% python3 -q
>>> import numpy as np
>>> np.set_printoptions(suppress=True, linewidth=100)
>>> E = np.load("dump.npy")
>>> E
array([[-0.9973, -0.8741,  0.9973],
       [ 0.9982,  0.8937, -0.9982],
       [ 0.8005,  0.4219, -0.8005],
       [ 0.9843,  0.7574, -0.9843],
       [ 0.9757,  0.7163, -0.9757],
       [ 0.9989,  0.9104, -0.9989],
       [-0.9973, -0.8741,  0.9973],
       [ 0.9626,  0.6696, -0.9626],
       [ 0.9626,  0.6696, -0.9626],
       [ 0.9425,  0.6169, -0.9425],
       [ 0.9899,  0.7932, -0.9899],
       [-0.9121, -0.5581,  0.9121],
       [-0.9899, -0.7932,  0.9899],
       [-0.8005, -0.4219,  0.8005],
       [ 0.9995,  0.9366, -0.9995],
       [-0.5784, -0.2636,  0.5784],
       [-0.9999, -0.9737,  0.9999],
       [-0.8668, -0.493 ,  0.8668],
       [-0.8668, -0.493 ,  0.8668],
       [ 0.9843,  0.7574, -0.9843],
       [ 0.9935,  0.8243, -0.9935],
       [ 0.9958,  0.8511, -0.9958],
       [-0.4136, -0.1781,  0.4136],
       [ 0.9982,  0.8937, -0.9982],
       [-0.8005, -0.4219,  0.8005]])
>>> r = np.linalg.matrix_rank(E)
>>> r
np.int64(2)
>>> N = np.linalg.svd(E)[2][r:].T
>>> np.round(N[:, 0] / N[np.abs(N[:, 0]).round(6).argmax(), 0], 4) + 0
array([1., 0., 1.])
>>> [int(np.linalg.matrix_rank(E[:, :j + 1])) for j in range(3)]
[1, 2, 2]
>>> left, sigma, Vh = np.linalg.svd(E, full_matrices=False)
>>> np.abs(left[:, 0]).round(6).argmax()
np.int64(16)
>>> (sigma > 1e-8).sum()
np.int64(2)
>>> print(np.round(np.abs(Vh[0]), 4))
[0.6213 0.4774 0.6213]
>>> np.round(left.T @ E @ Vh.T, 4) + 0
array([[7.4233, 0.    , 0.    ],
       [0.    , 0.5738, 0.    ],
       [0.    , 0.    , 0.    ]])
>>> np.allclose(left * sigma @ Vh, E)
True
>>> round(float(np.sqrt((sigma ** 2).sum())), 4), round(np.linalg.norm(E), 4)
(7.4454, np.float64(7.4454))
>>> print(np.round(sigma / sigma[0], 4) + 0)
[1.     0.0773 0.    ]
>>> left.shape, sigma.shape, Vh.shape
((25, 3), (3,), (3, 3))
>>> np.round(Vh @ Vh.T, 4) + 0
array([[1., 0., 0.],
       [0., 1., 0.],
       [0., 0., 1.]])
>>> gram = np.cov(E, rowvar=False)
>>> gram.round(4)
array([[ 0.8562,  0.6452, -0.8562],
       [ 0.6452,  0.5021, -0.6452],
       [-0.8562, -0.6452,  0.8562]])
>>> np.argwhere(np.triu(np.abs(np.corrcoef(E.T)) > 0.8, 1))
array([[0, 1],
       [0, 2],
       [1, 2]])
>>> np.argsort(-E.std(axis=0).round(6), kind="stable")
array([0, 2, 1])
>>> hat = np.triu(np.array([[2, 1, 0], [3, 4, 5], [0, 1, 0]]), 1) + np.eye(3)
>>> other = hat @ gram @ np.linalg.inv(hat)
>>> print(round(float(np.trace(other)), 4), np.round(np.trace(gram), 4))
2.2145 2.2145
>>> other.round(4)
array([[ 1.5014, -0.3542,  0.2694],
       [-3.6359,  0.912 , -0.9238],
       [-0.8562,  0.211 , -0.1989]])
>>> arr = np.load("w.npy")
>>> arr
array([[ 2, -6,  2],
       [ 2, -3,  1],
       [ 0, -6,  2]])
>>> r = np.linalg.matrix_rank(arr)
>>> print(r)
2
>>> N = np.linalg.svd(arr)[2][r:].T
>>> print(N.shape)
(3, 1)
>>> np.round(N @ N.T, 4)
array([[0. , 0. , 0. ],
       [0. , 0.1, 0.3],
       [0. , 0.3, 0.9]])
>>> np.round(arr @ N, 4) + 0
array([[0.],
       [0.],
       [0.]])
>>> [int(np.linalg.matrix_rank(arr[:, :j + 1])) for j in range(3)]
[1, 2, 2]
>>> np.linalg.matrix_rank(arr.T @ arr), np.linalg.matrix_rank(arr @ arr.T)
(np.int64(2), np.int64(2))
>>> [int(np.linalg.matrix_rank(arr[:i])) for i in range(1, len(arr) + 1)]
[1, 2, 2]
>>> np.abs(np.diag(np.linalg.qr(arr)[1])) > 1e-9
array([ True,  True, False])
>>> np.round(arr @ np.linalg.pinv(arr) @ arr, 4) + 0
array([[ 2., -6.,  2.],
       [ 2., -3.,  1.],
       [ 0., -6.,  2.]])
>>> np.linalg.lstsq(arr[:-1].T, arr[-1])[2]
np.int32(2)
>>> left, sigma, Vh = np.linalg.svd(arr)
>>> vecs = Vh[:(sigma > 1e-8).sum()]
>>> rng = np.random.default_rng(772343)
>>> x0 = arr[2] + 2 * arr[1] + rng.integers(2) * np.eye(3)[1]
>>> print(x0)
[  4. -11.   4.]
>>> np.round(vecs.T @ vecs, 4) + 0
array([[ 1. ,  0. ,  0. ],
       [ 0. ,  0.9, -0.3],
       [ 0. , -0.3,  0.1]])
>>> np.round(np.diag(vecs.T @ vecs), 4)
array([1. , 0.9, 0.1])
>>> np.linalg.matrix_rank(np.vstack([arr, x0]))
np.int64(3)
>>> idx = rng.permutation(3)
>>> idx
array([2, 1, 0])
>>> other = arr[idx][:, idx]
>>> np.trace(other)
np.int64(1)
>>> np.diag(other)
array([ 2, -3,  2])
>>> np.allclose(other, arr)
False
>>> np.trace(arr)
np.int64(1)
>>> print(np.linalg.matrix_power(arr, 3))
[[-28  54 -18]
 [-22  21  -7]
 [-12  66 -22]]
>>> np.round(np.sort(np.abs(np.linalg.eigvals(arr))), 4) + 0
array([0.    , 3.1623, 3.1623])
>>> np.allclose(arr @ arr.T, arr.T @ arr)
False
>>> arr @ arr
array([[ -8,  -6,   2],
       [ -2,  -9,   3],
       [-12,   6,  -2]])
>>> np.round(np.linalg.det(arr), 4)
np.float64(0.0)
>>> mat = np.array([[1.0, 0.5, -0.5],
...     [0.8, 1.1, 0.9],
...     [0.1, -0.9, -1.0],
...     [0.6, -2.4, -0.4]])
>>> mat
array([[ 1. ,  0.5, -0.5],
       [ 0.8,  1.1,  0.9],
       [ 0.1, -0.9, -1. ],
       [ 0.6, -2.4, -0.4]])
>>> q, vecs = np.linalg.qr(mat[:, :1])[0], np.linalg.qr(mat[:, 1:])[0]
>>> sigma = np.linalg.svd(q.T @ vecs, compute_uv=False)
>>> (sigma > 0.9).sum()
np.int64(0)
>>> other = np.array([[-0.4], [1.2], [-2.3], [1.1]])
>>> Z = np.array([[0.2, -1.7, 1.2]])
>>> data = other @ Z
>>> print(data.round(4))
[[-0.08  0.68 -0.48]
 [ 0.24 -2.04  1.44]
 [-0.46  3.91 -2.76]
 [ 0.22 -1.87  1.32]]
>>> f, r1 = data[1], data[3]
>>> print(f @ f)
6.2928
>>> round(float(f @ r1), 4)
5.7684
>>> p = (f @ r1) / (f @ f) * f
>>> np.round(r1 - p, 4) + 0
array([0., 0., 0.])
>>> print(np.linalg.matrix_rank(np.outer(f, r1)))
1
>>> left, sigma, Vh = np.linalg.svd(data)
>>> sigma.round(4) + 0
array([5.9495, 0.    , 0.    ])
>>> other = left[:, :1] @ np.diag(sigma[:1]) @ Vh[:1]
>>> print(other.round(4))
[[-0.08  0.68 -0.48]
 [ 0.24 -2.04  1.44]
 [-0.46  3.91 -2.76]
 [ 0.22 -1.87  1.32]]
>>> np.linalg.matrix_rank(data, rtol=0.05)
np.int64(1)
>>> np.round(np.linalg.norm(data - other) / np.linalg.norm(data), 4)
np.float64(0.0)
>>> round(float(np.abs(data - other).max()), 4)
0.0
>>> round(float(np.linalg.norm(data - other, 2)), 4), round(sigma[1], 4)
(0.0, np.float64(0.0))
>>> other = data / np.sqrt((data ** 2).mean(axis=1, keepdims=True))
>>> np.round(data - data.mean(axis=1, keepdims=True), 4)
array([[-0.12,  0.64, -0.52],
       [ 0.36, -1.92,  1.56],
       [-0.69,  3.68, -2.99],
       [ 0.33, -1.76,  1.43]])
>>> np.linalg.matrix_rank(data - data.mean(axis=1, keepdims=True))
np.int64(1)
>>> left, sigma, Vh = np.linalg.svd(data, full_matrices=False)
>>> (sigma > 1e-8).sum()
np.int64(1)
>>> round(float(np.sqrt((sigma ** 2).sum())), 4), np.round(np.linalg.norm(data), 4)
(5.9495, np.float64(5.9495))
>>> np.cumsum(sigma ** 2) / np.sum(sigma ** 2)
array([1., 1., 1.])
>>> print(np.abs(left[:, 0]).round(6).argmax())
2
>>> np.round(sigma / sigma[0], 4) + 0
array([1., 0., 0.])
>>> M = np.load("x.npy")
>>> print(M)
[[0. 0. 3.]
 [0. 0. 1.]
 [3. 1. 0.]]
>>> round(float(np.linalg.norm(M, 2) / np.linalg.norm(M)), 4)
0.7071
>>> left, sigma, Vh = np.linalg.svd(M)
>>> vecs = Vh[:(sigma > 1e-8).sum()]
>>> x0 = M[0] + -3 * M[1] + rng.integers(2) * np.eye(3)[0]
>>> x0
array([0., 0., 0.])
>>> print(np.round(np.diag(vecs.T @ vecs), 4))
[0.9 0.1 1. ]
>>> np.round(vecs.T @ vecs, 4)
array([[0.9, 0.3, 0. ],
       [0.3, 0.1, 0. ],
       [0. , 0. , 1. ]])
>>> np.allclose(vecs.T @ vecs @ x0, x0)
True
>>> np.linalg.matrix_rank(np.vstack([M, x0]))
np.int64(2)
